$ python -q
>>> import numpy as np
>>> np.set_printoptions(precision=4, suppress=True, linewidth=100, sign=" ")
>>> def tidy(a):
...     return np.round(a, 4) + 0
... 
>>> W0 = np.array([[-1.0, 0.0, 0.0, 0.0],
...     [2.0, -3.0, -4.0, -2.0],
...     [-4.0, 4.0, 7.0, 4.0],
...     [4.0, -4.0, -8.0, -5.0]])
>>> B = np.array([[3, 5], [1, 0]])
>>> C = np.kron(B, W0)
>>> np.linalg.matrix_rank(C)
np.int64(8)
>>> B = np.array([[0, 5], [5, -5], [1, -2], [3, -5]])
>>> np.linalg.matrix_rank(np.vstack([W0, B.T]))
np.int64(4)
>>> np.einsum("ik,kj->ji", W0, B)
array([[  0., -25.,  39., -43.],
       [ -5.,  43., -74.,  81.]])
>>> W0 @ B
array([[  0.,  -5.],
       [-25.,  43.],
       [ 39., -74.],
       [-43.,  81.]])
>>> print(np.vstack([W0, B.T]).shape)
(6, 4)
>>> print(B.T @ W0.T)
[[  0. -25.  39. -43.]
 [ -5.  43. -74.  81.]]
>>> r0, g = W0[1], W0[3]
>>> print(r0 @ r0)
33.0
>>> pr = (r0 @ g) / (r0 @ r0) * r0
>>> np.outer(r0, g)
array([[  8.,  -8., -16., -10.],
       [-12.,  12.,  24.,  15.],
       [-16.,  16.,  32.,  20.],
       [ -8.,   8.,  16.,  10.]])
>>> tidy((g - pr) @ r0)
np.float64(0.0)
>>> m1 = np.loadtxt("w.csv", delimiter=",")
>>> tidy(m1)
array([[-0.9788,  0.2366,  1.2277, -1.053 ],
       [ 0.2366, -0.0383, -0.9138,  0.3622],
       [ 1.2277, -0.9138,  1.594 , -1.2022],
       [-1.053 ,  0.3622, -1.2022, -0.5769]])
>>> np.allclose(m1 @ m1.T, m1.T @ m1)
True
>>> tidy((m1 - m1.T) / 2)
array([[ 0.,  0.,  0.,  0.],
       [ 0.,  0.,  0.,  0.],
       [ 0.,  0.,  0.,  0.],
       [ 0.,  0.,  0.,  0.]])
>>> print(tidy((m1 + m1.T) / 2))
[[-0.9788  0.2366  1.2277 -1.053 ]
 [ 0.2366 -0.0383 -0.9138  0.3622]
 [ 1.2277 -0.9138  1.594  -1.2022]
 [-1.053   0.3622 -1.2022 -0.5769]]
>>> tidy(np.linalg.matrix_power(m1, 3))
array([[-2.0106, -0.6341,  8.6292, -6.7666],
       [-0.6341,  1.2068, -6.3269,  3.7287],
       [ 8.6292, -6.3269, 17.157 , -8.4337],
       [-6.7666,  3.7287, -8.4337,  1.6468]])
>>> tidy(np.linalg.det(m1))
np.float64(0.0)
>>> tidy(np.trace(m1))
np.float64(0.0)
>>> print(tidy(m1 @ m1))
[[ 3.63   -1.7439  1.805   0.2478]
 [-1.7439  1.0237 -1.5666  0.6267]
 [ 1.805  -1.5666  6.3284 -2.8464]
 [ 0.2478  0.6267 -2.8464  3.018 ]]
>>> print([round(float(np.linalg.det(m1[:i, :i])), 2) + 0 for i in range(1, 5)])
[-0.98, -0.02, 0.31, 0.0]
>>> np.all(np.linalg.eigvalsh(m1) > 0)
np.False_
>>> A = np.array([[-34.0, 24.0, 15.0], [-24.0, 17.0, 12.0], [-42.0, 30.0, 17.0]])
>>> round(np.log10(np.linalg.cond(A)))
3
>>> print(tidy(np.linalg.norm(A, 2) / np.linalg.norm(A)))
0.9997
>>> x0 = np.array([-3, 2, 2])
>>> A @ x0
array([ 180.,  130.,  220.])
>>> A @ (2 * x0)
array([ 360.,  260.,  440.])
>>> np.linalg.norm(A @ x0) <= np.linalg.norm(A, 2) * np.linalg.norm(x0) + 1e-9
np.True_
>>> A * x0
array([[ 102.,   48.,   30.],
       [  72.,   34.,   24.],
       [ 126.,   60.,   34.]])
>>> print((A @ x0).argmax())
2
>>> A @ np.ones(3)
array([ 5.,  5.,  5.])
>>> (A * x0).sum(axis=1)
array([ 180.,  130.,  220.])
>>> print(np.sign((A @ x0).round(6)))
[ 1.  1.  1.]
>>> w1 = np.array([[-8, 9, 9, -9], [-6, 2, -2, 6], [-3, -1, -2, -9]])
>>> coef = np.array([0, 2, -1, 1])
>>> act = np.maximum(A @ w1 + coef, 0)
>>> np.linalg.matrix_rank(act)
np.int64(2)
>>> (act > 0).mean(axis=0)
array([ 1.,  0.,  0.,  1.])
>>> C = np.array([[5, 4, -2], [-3, -3, 5], [-3, 4, 0], [5, -2, -4]])
>>> act @ C
array([[ 1995.,  -300., -1430.],
       [ 1325.,  -206.,  -952.],
       [ 2555.,  -392., -1834.]])
>>> w1 @ C
array([[-139,   -5,   97],
       [   0,  -50,   -2],
       [ -51,    1,   37]])
